>>> import numpy as np
>>> import numpy.linalg as la
>>> np.set_printoptions(suppress=True, linewidth=160)
>>> rd = lambda a: np.round(a, 2) + 0
>>> M = np.load("m.npy")
>>> print(M)
[[2 0 1 0]
 [1 2 1 6]
 [2 2 2 6]
 [2 1 2 3]
 [1 0 0 0]
 [1 1 2 3]
 [2 0 0 0]
 [0 1 1 3]
 [0 0 0 0]
 [1 0 0 0]
 [2 1 1 3]]
>>> rank = la.matrix_rank(M)
>>> print(rank)
3
>>> ns = la.svd(M)[2][rank:].T
>>> print([int(la.matrix_rank(M[:i])) for i in range(1, len(M) + 1)])
[1, 2, 3, 3, 3, 3, 3, 3, 3, 3, 3]
>>> print(ns.shape)
(4, 1)
>>> print(la.matrix_rank(M.T @ M), la.matrix_rank(M @ M.T))
3 3
>>> E = np.array([[1.0, 5.02, -5.0, 9.0],
...     [1.01, 5.04, -4.99, 8.98],
...     [3.0, 15.0, -14.99, 26.99],
...     [-0.01, -0.03, -0.03, 0.01],
...     [2.0, 10.02, -10.01, 18.03],
...     [-2.01, -9.99, 9.97, -18.0],
...     [2.02, 9.97, -10.0, 18.04],
...     [3.0, 14.98, -14.98, 27.03]])
>>> U, sig, Vh = la.svd(E)
>>> print(np.argmax(sig[:-1] / (sig[1:] + 1e-6)) + 1)
1
>>> print(rd(sig))
[65.    0.08  0.04  0.02]
>>> M2 = U[:, :1] @ np.diag(sig[:1]) @ Vh[:1]
>>> print(la.matrix_rank(M2))
1
>>> print(rd(la.norm(E - M2, 2)), rd(sig[1]))
0.08 0.08
>>> print(la.matrix_rank(E, rtol=0.05))
1
>>> print(rd(M2))
[[  1.     5.    -5.     9.01]
 [  1.     5.    -4.99   9.  ]
 [  3.    14.99 -14.98  27.  ]
 [  0.     0.     0.     0.01]
 [  2.01  10.01 -10.01  18.04]
 [ -2.    -9.99   9.98 -17.99]
 [  2.01  10.   -10.    18.02]
 [  3.01  15.   -14.99  27.02]]
>>> u = np.array([2, 3])
>>> print(rd(np.correlate(E[0], E[7], "full")))
[  27.03  120.71 -195.37  396.37 -194.66  119.82   27.  ]
>>> K = np.loadtxt("case6.csv", delimiter=",")
>>> print(K)
[[ 2.  2.  2.]
 [ 2.  4.  3.]
 [ 4.  5.  3.]
 [ 6.  6.  4.]
 [ 7.  8.  4.]
 [ 7.  9.  5.]
 [ 7. 10.  7.]
 [ 8. 12.  9.]
 [10. 12. 11.]
 [11. 14. 12.]
 [11. 16. 14.]
 [13. 17. 14.]
 [13. 18. 14.]
 [14. 20. 16.]
 [15. 21. 16.]
 [16. 21. 17.]
 [18. 22. 19.]
 [20. 23. 20.]
 [20. 24. 22.]
 [22. 24. 24.]
 [22. 26. 26.]
 [24. 27. 26.]
 [25. 27. 27.]
 [25. 29. 27.]
 [27. 30. 28.]
 [29. 32. 28.]
 [31. 32. 28.]
 [33. 32. 29.]
 [35. 33. 30.]
 [37. 33. 31.]
 [37. 33. 33.]
 [38. 35. 35.]]
>>> print(np.argsort(-la.norm(E, axis=0).round(6), kind="stable")[:3])
[3 1 2]
>>> print(la.matrix_rank(E, rtol=0.1))
1
>>> print(rd(la.norm(E, 2) / la.norm(E)))
1.0
>>> print(la.cond(E) > 100)
True
>>> mat = np.loadtxt("test1.csv", delimiter=",")
>>> print(rd(mat))
[[ 0.86 -0.13 -0.19  0.19 -0.16]
 [-0.13  0.87 -0.23  0.14 -0.16]
 [-0.19 -0.23  0.27 -0.23 -0.23]
 [ 0.19  0.14 -0.23  0.2   0.23]
 [-0.16 -0.16 -0.23  0.23  0.8 ]]
>>> w, vecs = la.eigh(mat)
>>> print(rd(vecs.T @ vecs))
[[1. 0. 0. 0. 0.]
 [0. 1. 0. 0. 0.]
 [0. 0. 1. 0. 0.]
 [0. 0. 0. 1. 0.]
 [0. 0. 0. 0. 1.]]
>>> print(np.unique(w.round(6) + 0, return_counts=True)[1])
[2 3]
>>> print(rd(la.eigvalsh(mat @ mat)))
[0. 0. 1. 1. 1.]
>>> vec = np.array([7, 6, 3, 3, 3])
>>> print(rd((vec - mat @ vec) @ (mat @ vec)))
0.0
>>> print(rd(mat @ mat @ vec))
[ 4.73  3.48 -3.33  2.73  0.3 ]
>>> print(rd(np.eye(5) - mat))
[[ 0.14  0.13  0.19 -0.19  0.16]
 [ 0.13  0.13  0.23 -0.14  0.16]
 [ 0.19  0.23  0.73  0.23  0.23]
 [-0.19 -0.14  0.23  0.8  -0.23]
 [ 0.16  0.16  0.23 -0.23  0.2 ]]
>>> M2 = np.array([[-5, 5], [2, -4], [2, -3], [5, -1], [5, 4]])
>>> print(rd(np.einsum("ik,kj->ij", mat, M2)))
[[-4.87  4.6 ]
 [ 1.81 -4.21]
 [-1.24 -1.53]
 [ 1.06  1.81]
 [ 5.22  3.47]]
>>> print(rd(np.einsum("ij->j", mat)))
[ 0.56  0.47 -0.62  0.53  0.48]
>>> print(la.matrix_rank(mat @ M2))
2
>>> M2 @ mat
Traceback (most recent call last):
  File "<python-input-43>", line 1, in <module>
    M2 @ mat
    ~~~^~~~~
ValueError: matmul: Input operand 1 has a mismatch in its core dimension 0, with gufunc signature (n?,k),(k,m?)->(n?,m?) (size 5 is different from 2)
>>> print(np.vstack([mat, M2.T]).shape)
(7, 5)
>>> print(rd(np.einsum("ik,kj->ji", mat, M2)))
[[-4.87  1.81 -1.24  1.06  5.22]
 [ 4.6  -4.21 -1.53  1.81  3.47]]
